% ipython --no-banner

In [1]: import numpy as np

In [2]: np.set_printoptions(suppress=True, linewidth=140)

In [3]: rd = lambda a: np.round(a, 3) + 0

In [4]: mat = np.array([[-2, 0, 0, 2, 1, -1, 1],
   ...:     [1, -2, 0, 0, 2, 1, -1],
   ...:     [-1, 1, -2, 0, 0, 2, 1],
   ...:     [1, -1, 1, -2, 0, 0, 2],
   ...:     [2, 1, -1, 1, -2, 0, 0],
   ...:     [0, 2, 1, -1, 1, -2, 0],
   ...:     [0, 0, 2, 1, -1, 1, -2]])

In [5]: print(mat)
[[-2  0  0  2  1 -1  1]
 [ 1 -2  0  0  2  1 -1]
 [-1  1 -2  0  0  2  1]
 [ 1 -1  1 -2  0  0  2]
 [ 2  1 -1  1 -2  0  0]
 [ 0  2  1 -1  1 -2  0]
 [ 0  0  2  1 -1  1 -2]]

In [6]: print(rd(np.linalg.norm(mat[4], 1)), rd(np.linalg.norm(mat[4], np.inf)))
7.0 2.0

In [7]: print(rd(np.linalg.norm(mat) ** 2 / np.linalg.norm(mat, 2) ** 2))
4.367

In [8]: print(rd(np.linalg.norm(mat, "nuc")))
21.73

In [9]: np.linalg.norm(mat, axis=2)
AxisError: axis 2 is out of bounds for array of dimension 2


In [10]: print(np.linalg.norm(mat, axis=1).argmax())
0

In [11]: print(mat @ np.ones(7))
[1. 1. 1. 1. 1. 1. 1.]

In [12]: print(rd(np.fft.fft(mat[0])))
[ 1.   +0.j    -3.857-0.627j  0.549+2.191j -4.192+0.241j -4.192-0.241j  0.549-2.191j -3.857+0.627j]

In [13]: print((mat @ mat)[0])
[ 8 -3  2 -5 -6  5  0]

In [14]: x0 = np.array([2, 2, 2, 2, 2, 2, 2])

In [15]: print(np.einsum("ij,j->i", mat, x0))
[2 2 2 2 2 2 2]

In [16]: print((mat * x0).sum(axis=1))
[2 2 2 2 2 2 2]

In [17]: print((mat @ x0).argmax())
0

In [18]: print(mat @ np.ones(7))
[1. 1. 1. 1. 1. 1. 1.]

In [19]: print(np.sign((mat @ x0).round(6)))
[1 1 1 1 1 1 1]

In [20]: print(mat @ (2 * x0))
[4 4 4 4 4 4 4]

In [21]: print(mat * x0)
[[-4  0  0  4  2 -2  2]
 [ 2 -4  0  0  4  2 -2]
 [-2  2 -4  0  0  4  2]
 [ 2 -2  2 -4  0  0  4]
 [ 4  2 -2  2 -4  0  0]
 [ 0  4  2 -2  2 -4  0]
 [ 0  0  4  2 -2  2 -4]]

In [22]: print(mat @ x0)
[2 2 2 2 2 2 2]

In [23]: F = np.loadtxt("test12.csv", delimiter=",")

In [24]: print(F)
[[-3. -2. -1.  0.  1.]
 [ 2.  3.  4.  5.  6.]
 [ 7.  8.  9. 10. 11.]
 [12. 13. 14. 15. 16.]
 [17. 18. 19. 20. 21.]]

In [25]: Uu, sv, vt = np.linalg.svd(F)

In [26]: vecs = vt[:(sv > 1e-8).sum()]

In [27]: rng = np.random.default_rng(4487)

In [28]: x0 = F[1] + 5 * F[0] + rng.integers(2) * np.eye(5)[3]

In [29]: print(x0)
[-13.  -7.  -1.   6.  11.]

In [30]: print(np.linalg.matrix_rank(np.vstack([F, x0])))
3

In [31]: X = np.load("case0.npy")

In [32]: print(X)
[[-1.  1.]
 [ 1. -1.]]

In [33]: x0 = np.array([1, -4])

In [34]: print(X * x0)
[[-1. -4.]
 [ 1.  4.]]

In [35]: print(X @ np.eye(2)[1])
[ 1. -1.]

In [36]: print(X @ (2 * x0))
[-10.  10.]

In [37]: print(np.einsum("ij,j->i", X, x0))
[-5.  5.]

In [38]: print(np.kron(np.eye(2, dtype=int), X))
[[-1.  1. -0.  0.]
 [ 1. -1.  0. -0.]
 [-0.  0. -1.  1.]
 [ 0. -0.  1. -1.]]

In [39]: print(rd(np.linalg.det(X[::-1])))
0.0

In [40]: print(np.poly(X))
[1. 2. 0.]

In [41]: print(rd(np.linalg.eigvals(X)))
[ 0. -2.]

In [42]: print(np.einsum("ij,ji->", X, X))
4.0

In [43]: rank = np.linalg.matrix_rank(X)

In [44]: print(rank)
1

In [45]: ns = np.linalg.svd(X)[2][rank:].T

In [46]: print(np.linalg.matrix_rank(X.T @ X), np.linalg.matrix_rank(X @ X.T))
1 1

In [47]: print(rd(ns @ ns.T))
[[0.5 0.5]
 [0.5 0.5]]

In [48]: print([int(np.linalg.matrix_rank(X[:i])) for i in range(1, len(X) + 1)])
[1, 1]

In [49]: print(ns.shape)
(2, 1)

In [50]: print(rd(ns[:, 0] / ns[np.abs(ns[:, 0]).round(6).argmax(), 0]))
[1. 1.]

In [51]: print(np.allclose(X @ ns, 0))
True

In [52]: print(rd(X @ ns))
[[0.]
 [0.]]

In [53]: m1 = np.load("mat.npy")

In [54]: print(m1)
[[14  6 11]
 [ 6  4  6]
 [11  6 10]]

In [55]: # symmetric, so the eigenvalues are real

In [56]: f = np.array([2, 2, 2])

In [57]: A2 = m1 + np.outer(f, np.eye(3)[1])

In [58]: print(np.linalg.matrix_rank(A2 - m1))
1

In [59]: proj = np.triu(np.array([[-1, -3, 0], [1, 2, 3], [3, -3, 1]]), 1) + np.eye(3)

In [60]: A2 = proj @ m1 @ np.linalg.inv(proj)

In [61]: print(A2)
[[  -4.  -18.   47.]
 [  39.  139. -381.]
 [  11.   39. -107.]]

In [62]: print(np.linalg.matrix_rank(A2))
3

In [63]: print(np.trace(A2), np.trace(m1))
28.0 28

In [64]: print(rd(np.poly(A2)))
[  1. -28.  43.  -4.]
